% python3 -q
>>> import numpy as np
>>> from numpy import linalg as LA
>>> np.set_printoptions(precision=1, suppress=True, linewidth=100, floatmode="fixed")
>>> m1 = np.loadtxt("run0.csv", delimiter=",")
>>> m1
array([[9.0, 0.0, 0.0],
       [7.0, 6.0, 0.0],
       [8.0, 2.0, 6.0]])
>>> t = np.radians(31)
>>> Rm = np.eye(3)
>>> Rm[0, 0] = Rm[1, 1] = np.cos(t)
>>> Rm[0, 1], Rm[1, 0] = -np.sin(t), np.sin(t)
>>> Rm
array([[ 0.9, -0.5,  0.0],
       [ 0.5,  0.9,  0.0],
       [ 0.0,  0.0,  1.0]])
>>> B = m1 @ Rm.T
>>> np.allclose(LA.norm(m1, axis=1), LA.norm(B, axis=1))
True
>>> np.abs(B - m1).max(axis=0)
array([4.1, 4.6, 0.0])
>>> np.allclose(m1 @ m1.T, B @ B.T)
True
>>> B
array([[7.7, 4.6, 0.0],
       [2.9, 8.7, 0.0],
       [5.8, 5.8, 6.0]])
>>> gram = m1.T @ m1
>>> gram
array([[194.0,  58.0,  48.0],
       [ 58.0,  40.0,  12.0],
       [ 48.0,  12.0,  36.0]])
>>> LA.matrix_rank(gram)
np.int64(3)
>>> (m1 @ m1.T).shape
(3, 3)
>>> np.allclose(gram, gram.T)
True
>>> LA.svd(m1, compute_uv=False) ** 2
array([226.2,  25.8,  18.0])
>>> np.round(np.abs(LA.eigvals(m1)).max(), 1)
np.float64(9.0)
>>> (m1 - m1.T) / 2
array([[ 0.0, -3.5, -4.0],
       [ 3.5,  0.0, -1.0],
       [ 4.0,  1.0,  0.0]])
>>> round(LA.det(m1), 1)
np.float64(324.0)
>>> (m1 + m1.T) / 2
array([[9.0, 3.5, 4.0],
       [3.5, 6.0, 1.0],
       [4.0, 1.0, 6.0]])
>>> LA.matrix_power(m1, 3)
array([[ 729.0,    0.0,    0.0],
       [1197.0,  216.0,    0.0],
       [1662.0,  216.0,  216.0]])
>>> np.allclose(m1, m1.T)
False
>>> mat = np.load("test18.npy")
>>> mat
array([[  0.1, -13.8,  -0.1,   0.2],
       [ -2.5, -10.0,  -1.3,   0.0],
       [ -3.3,  10.1,   0.4,   0.0],
       [ -1.3,  26.5,  -0.7,   0.0],
       [  1.1,  17.4,   1.2,  -0.1],
       [ -8.0,   3.1,  -1.2,   0.1],
       [  7.8, -52.0,  -0.4,   0.1],
       [  4.3, -11.3,  -0.8,   0.2],
       [ -3.2,  14.4,   0.1,   0.0],
       [ -6.2,  -5.8,   0.1,  -0.3],
       [  1.5,  -3.4,  -0.9,  -0.2],
       [  4.7,   5.7,  -0.3,  -0.1],
       [  7.0, -13.9,  -1.0,   0.2],
       [  3.6,  11.7,  -0.5,   0.0]])
>>> d = LA.norm(mat[:, None] - mat[None], axis=-1)
>>> LA.norm(mat - mat.mean(axis=0), axis=1)
array([12.3,  9.0, 12.2, 28.1, 19.0,  9.6, 51.0, 10.5, 16.3,  7.9,  2.2,  8.4, 14.0, 13.6])
>>> d[9].round(6).argsort(kind="stable")[:4]
array([ 9,  1, 10,  5])
>>> (d + 1e9 * np.eye(14)).round(6).argmin(axis=1)
array([ 1,  0,  8,  4,  8,  2, 12, 12,  2,  1,  1, 13,  7, 11])
>>> d.shape
(14, 14)
>>> LA.matrix_rank(d ** 2)
np.int64(6)
